$ python -q
>>> import numpy as np
>>> import numpy.linalg as la
>>> np.set_printoptions(precision=2, suppress=True, linewidth=200)
>>> X = np.loadtxt("a.csv", delimiter=",")
>>> X
array([[0.06, 0.04, 0.11, 0.21],
       [0.04, 0.02, 0.07, 0.13],
       [0.11, 0.07, 0.2 , 0.38],
       [0.21, 0.13, 0.38, 0.72]])
>>> x0 = np.array([-2, 0, -2, 0])
>>> X @ x0
array([-0.35, -0.21, -0.62, -1.18])
>>> X @ X @ x0
array([-0.35, -0.21, -0.62, -1.18])
>>> U, sig, Vt = la.svd(X)
>>> sig.round(2) + 0
array([1., 0., 0., 0.])
>>> np.argmax(sig[:-1] / (sig[1:] + 1e-6)) + 1
np.int64(1)
>>> M2 = U[:, :1] @ np.diag(sig[:1]) @ Vt[:1]
>>> round(la.norm(X - M2) / la.norm(X), 2)
np.float64(0.0)
>>> round(float(np.abs(X - M2).max()), 2)
0.0
>>> w, vecs = la.eigh(X)
>>> np.round(vecs.T @ vecs, 2) + 0
array([[1., 0., 0., 0.],
       [0., 1., 0., 0.],
       [0., 0., 1., 0.],
       [0., 0., 0., 1.]])
>>> la.eigvalsh(X + 2 * np.eye(4))
array([2., 2., 2., 3.])
>>> vecs @ np.diag(w) @ vecs.T
array([[0.06, 0.04, 0.11, 0.21],
       [0.04, 0.02, 0.07, 0.13],
       [0.11, 0.07, 0.2 , 0.38],
       [0.21, 0.13, 0.38, 0.72]])
>>> np.round(vecs.T @ X @ vecs, 2) + 0
array([[0., 0., 0., 0.],
       [0., 0., 0., 0.],
       [0., 0., 0., 0.],
       [0., 0., 0., 1.]])
>>> rank = la.matrix_rank(X)
>>> rank
np.int64(1)
>>> N = la.svd(X)[2][rank:].T
>>> [int(la.matrix_rank(np.delete(X, i, axis=0))) for i in range(4)]
[1, 1, 1, 1]
>>> J = np.load("out5.npy")
>>> J
array([[-4.47, -3.5 , -4.98],
       [-3.5 , -2.88, -4.19],
       [-1.7 , -0.93, -2.31],
       [-3.23, -0.49, -2.86],
       [-0.89,  5.61,  1.36],
       [-2.64,  1.93, -1.35],
       [-6.68, -3.78, -6.23],
       [-5.51, -4.92, -6.22],
       [-2.47, -1.14, -2.81],
       [-0.93, -1.86, -2.39],
       [-1.96, -2.33, -3.14],
       [-2.68,  1.25, -1.72],
       [-0.48,  5.78,  1.65],
       [-1.72,  1.08, -1.32],
       [-0.96,  4.25,  0.65]])
>>> labels = J[:, 0] > np.median(J[:, 0])
>>> r0 = J[labels].mean(axis=0) - J[~labels].mean(axis=0)
>>> r0
array([2.66, 3.35, 3.01])
>>> np.argsort(-np.abs(r0).round(6), kind="stable")
array([1, 2, 0])
>>> labels.astype(int)
array([0, 0, 1, 0, 1, 0, 0, 0, 0, 1, 1, 0, 1, 1, 1])
>>> Xc = J - J.mean(axis=0)
>>> U, sig, Vt = la.svd(Xc, full_matrices=False)
>>> sig
array([16.41,  4.19,  0.01])
>>> np.round(Xc.mean(axis=0), 2) + 0
array([0., 0., 0.])
>>> (np.sign(U[:, 0]) == np.sign(U[0, 0])).astype(int)
array([1, 1, 1, 1, 0, 0, 1, 1, 1, 1, 1, 0, 0, 0, 0])
>>> la.matrix_rank(Xc)
np.int64(3)
>>> D = la.norm(J[:, None] - J[None], axis=-1)
>>> D.mean(axis=1).argmax()
np.int64(12)
>>> la.matrix_rank(D ** 2)
np.int64(5)
>>> D.shape
(15, 15)
>>> q, vecs = la.qr(J[:, :2])[0], la.qr(J[:, 2:])[0]
>>> sig = la.svd(q.T @ vecs, compute_uv=False)
>>> (sig > 0.9).sum()
np.int64(1)
>>> np.round(la.norm(q @ q.T - vecs @ vecs.T, 2), 2)
np.float64(1.0)
>>> cent = J[[3, 8]].astype(float)
>>> for _ in range(5):
...     labels = la.norm(J[:, None] - cent, axis=-1).argmin(axis=1)
...     cent = np.array([J[labels == j].mean(axis=0) for j in range(2)])
... 
>>> labels
array([1, 1, 1, 1, 0, 0, 1, 1, 1, 1, 1, 0, 0, 0, 0])
>>> np.abs(cent[1] - cent[0]).argmax()
np.int64(1)
>>> W0 = np.loadtxt("run7.csv", delimiter=",")
>>> W0
array([[-3.85,  3.01],
       [ 1.48,  4.63],
       [-5.02, -7.23]])
>>> x0 = np.array([-9, 8])
>>> rhs = W0 @ x0
>>> print(np.round(la.pinv(W0) @ W0, 2) + 0)
[[1. 0.]
 [0. 1.]]
>>> rhs
array([ 58.73,  23.72, -12.66])
>>> la.solve(W0.T @ W0, W0.T @ rhs)
array([-9.,  8.])
>>> la.lstsq(W0, rhs)[0]
array([-9.,  8.])
>>> rng = np.random.default_rng(8210)
>>> rhs = rhs + 0.3 * rng.normal(size=3)
>>> print(rhs)
[ 58.93  24.4  -12.71]
>>> coef, *_ = la.lstsq(W0, rhs)
>>> [round(float(la.norm(la.solve(W0.T @ W0 + lam * np.eye(2), W0.T @ rhs))), 2) for lam in (0, 1, 10, 100)]
[12.11, 11.66, 8.78, 2.73]
>>> coef.round()
array([-9.,  8.])
>>> x0 = np.array([-7, 6])
>>> rhs = W0 @ x0
>>> coef, lr = np.zeros(2), 1 / la.norm(W0, 2) ** 2
>>> for i in range(15):
...     coef -= lr * W0.T @ (W0 @ coef - rhs)
...     if i % 5 == 0: print(i, round(la.norm(W0 @ coef - rhs), 2))
... 
0 33.82
5 8.04
10 1.91
>>> round(float(la.cond(W0)), 2)
2.0
>>> P = W0 @ la.solve(W0.T @ W0, W0.T)
>>> np.round(np.trace(P), 2)
np.float64(2.0)
>>> np.round(la.eigvalsh(P), 2) + 0
array([0., 1., 1.])
>>> print(P @ W0[:, 1])
[ 3.01  4.63 -7.23]
>>> w1 = np.array([[3, 5, 1, 0, 4, 2], [2, 1, 2, 0, 4, 3]])
>>> coef = np.array([0, 1, 1, 0, 1, 1])
>>> hid = np.maximum(W0 @ w1 + coef, 0)
>>> print((hid > 0).mean(axis=0))
[0.33 0.33 0.67 0.   0.33 0.67]
>>> print((hid > 0).astype(int))
[[0 0 1 0 0 1]
 [1 1 1 0 1 1]
 [0 0 0 0 0 0]]
>>> la.matrix_rank(hid)
np.int64(2)
>>> cent = np.array([[0, 2], [-2, -1], [-2, -1], [-1, 2], [-1, -2], [-2, 2]])
>>> (hid @ cent).round(6).argmax(axis=1)
array([1, 1, 0])
>>> M2 = np.array([[1, 3], [1, 2]])
>>> cent = np.kron(M2, X)
>>> la.matrix_rank(cent)
np.int64(2)
>>> print(cent.shape)
(8, 8)
>>> cent
array([[0.06, 0.04, 0.11, 0.21, 0.19, 0.11, 0.33, 0.63],
       [0.04, 0.02, 0.07, 0.13, 0.11, 0.07, 0.2 , 0.38],
       [0.11, 0.07, 0.2 , 0.38, 0.33, 0.2 , 0.6 , 1.14],
       [0.21, 0.13, 0.38, 0.72, 0.63, 0.38, 1.14, 2.15],
       [0.06, 0.04, 0.11, 0.21, 0.12, 0.07, 0.22, 0.42],
       [0.04, 0.02, 0.07, 0.13, 0.07, 0.04, 0.13, 0.25],
       [0.11, 0.07, 0.2 , 0.38, 0.22, 0.13, 0.4 , 0.76],
       [0.21, 0.13, 0.38, 0.72, 0.42, 0.25, 0.76, 1.43]])
>>> mat = np.load("x.npy")
>>> mat
array([[4., 0., 0.],
       [0., 5., 2.],
       [0., 2., 8.]])
>>> # splits into 2 blocks
>>> w, vecs = la.eigh(mat)
>>> print((w > 1e-8).sum(), (w < -1e-8).sum())
3 0
>>> vecs @ np.diag(w) @ vecs.T
array([[4., 0., 0.],
       [0., 5., 2.],
       [0., 2., 8.]])
>>> x0 = np.array([2, -1, 1])
>>> rhs = mat @ x0
>>> rhs
array([ 8., -3.,  6.])
>>> la.solve(mat, rhs)
array([ 2., -1.,  1.])
>>> la.solve(mat, rhs + mat[:, 1])
array([2., 0., 1.])
>>> la.solve(mat.T, mat[2])
array([0., 0., 1.])
>>> la.solve(mat, mat[:, 2])
array([0., 0., 1.])
>>> M = np.array([[2, -6, -4], [-2, 6, -7], [-8, 24, 5]])
>>> M2 = M / la.norm(M, axis=1, keepdims=True)
>>> cov = M2 @ M2.T
>>> la.norm(M2, axis=1)
array([1., 1., 1.])
>>> print((np.abs(cov) > 0.9).astype(int))
[[1 0 1]
 [0 1 0]
 [1 0 1]]
>>> print((cov - 2 * np.eye(3)).round(6).argmax(axis=1))
[1 2 1]
>>> print(cov)
[[ 1.   -0.17 -0.93]
 [-0.17  1.    0.51]
 [-0.93  0.51  1.  ]]
>>> np.argwhere(np.triu(np.abs(cov) > 0.95, 1))
array([], shape=(0, 2), dtype=int64)
>>> M2 = np.c_[W0[:, :1] @ np.array([[-2]]), np.array([0, 9, 8])]
>>> M2
array([[ 7.7 ,  0.  ],
       [-2.96,  9.  ],
       [10.04,  8.  ]])
>>> print(la.matrix_rank(M2))
2
>>> U, sig, Vt = la.svd(M2, full_matrices=False)
>>> print(np.abs(U[:, 0]).round(6).argmax())
2
>>> print(np.allclose(U * sig @ Vt, M2))
True
>>> sig / sig[0]
array([1.  , 0.69])
>>> sig
array([14.56, 10.1 ])
>>> np.cumsum(sig ** 2) / np.sum(sig ** 2)
array([0.68, 1.  ])
>>> A = np.loadtxt("data.csv", delimiter=",")
>>> A
array([[ 0.9, -0.3],
       [-0.3,  0.1]])
>>> # looks like rank 1
>>> U, sig, Vt = la.svd(A)
>>> np.argmax(sig[:-1] / (sig[1:] + 1e-6)) + 1
np.int64(1)
>>> M2 = U[:, :1] @ np.diag(sig[:1]) @ Vt[:1]
>>> la.matrix_rank(A, rtol=0.05)
np.int64(1)
>>> np.round(la.norm(A - M2) / la.norm(A), 2)
np.float64(0.0)
>>> la.matrix_rank(M2)
np.int64(1)
>>> E = np.loadtxt("mat.csv", delimiter=",")
>>> E
array([[-2.,  0., -3.],
       [ 0., -2.,  0.],
       [-3.,  0., -2.]])
>>> w, vecs = la.eigh(mat)
>>> x0 = np.array([9, 6, 0])
>>> x0 @ mat @ x0
np.float64(504.0)
>>> vecs * np.abs(w) @ vecs.T
array([[4., 0., 0.],
       [0., 5., 2.],
       [0., 2., 8.]])
>>> la.eigvalsh(mat[1:, 1:])
array([4., 9.])
>>> np.abs(mat).sum(axis=1).max(), np.abs(w).max()
(np.float64(10.0), np.float64(9.0))
>>> w, vecs = la.eigh(E)
>>> la.eigvalsh(E + 2 * np.eye(3))
array([-3.,  0.,  3.])
>>> np.abs(vecs[:, -1]).round(6).argmax()
np.int64(0)
>>> np.round(vecs.T @ vecs, 2) + 0
array([[1., 0., 0.],
       [0., 1., 0.],
       [0., 0., 1.]])
>>> (w > 1e-8).sum(), (w < -1e-8).sum()
(np.int64(1), np.int64(2))
>>> print(w)
[-5. -2.  1.]
>>> print(la.eigvalsh(E @ E))
[ 1.  4. 25.]
>>> t = np.radians(180)
>>> r_ = np.eye(3)
>>> r_[2, 2] = r_[0, 0] = np.cos(t)
>>> r_[2, 0], r_[0, 2] = -np.sin(t), np.sin(t)
>>> r_.round(2) + 0
array([[-1.,  0.,  0.],
       [ 0.,  1.,  0.],
       [ 0.,  0., -1.]])
>>> M2 = E @ r_.T
>>> np.allclose(la.norm(E, axis=1), la.norm(M2, axis=1))
True
>>> np.allclose(E @ E.T, M2 @ M2.T)
True
>>> np.abs(M2 - E).max(axis=0)
array([6., 0., 6.])
>>> P = np.triu(np.array([[2, 3, 3], [2, 3, 0], [3, 3, 0]]), 1) + np.eye(3)
>>> M2 = P @ E @ la.inv(P)
>>> round(float(la.det(M2)), 2)
10.0
>>> M2 = la.inv(E)
>>> la.det(E) * M2
array([[ 4., -0., -6.],
       [-0., -5., -0.],
       [-6., -0.,  4.]])
>>> np.allclose(M2, E.T)
False
>>> np.round(E @ M2, 2) + 0
array([[1., 0., 0.],
       [0., 1., 0.],
       [0., 0., 1.]])
>>> r0 = np.array([-2, 1, -2, 1])
>>> g = np.array([1, 3, 1])
>>> data = np.outer(r0, g)
>>> data
array([[-2, -6, -2],
       [ 1,  3,  1],
       [-2, -6, -2],
       [ 1,  3,  1]])
>>> M2 = data / la.norm(data, axis=1, keepdims=True)
>>> cov = M2 @ M2.T
>>> print(la.norm(M2, axis=1))
[1. 1. 1. 1.]
>>> (np.abs(cov) > 0.9).astype(int)
array([[1, 1, 1, 1],
       [1, 1, 1, 1],
       [1, 1, 1, 1],
       [1, 1, 1, 1]])
>>> np.argwhere(np.triu(np.abs(cov) > 0.95, 1))
array([[0, 1],
       [0, 2],
       [0, 3],
       [1, 2],
       [1, 3],
       [2, 3]])
>>> cov
array([[ 1., -1.,  1., -1.],
       [-1.,  1., -1.,  1.],
       [ 1., -1.,  1., -1.],
       [-1.,  1., -1.,  1.]])
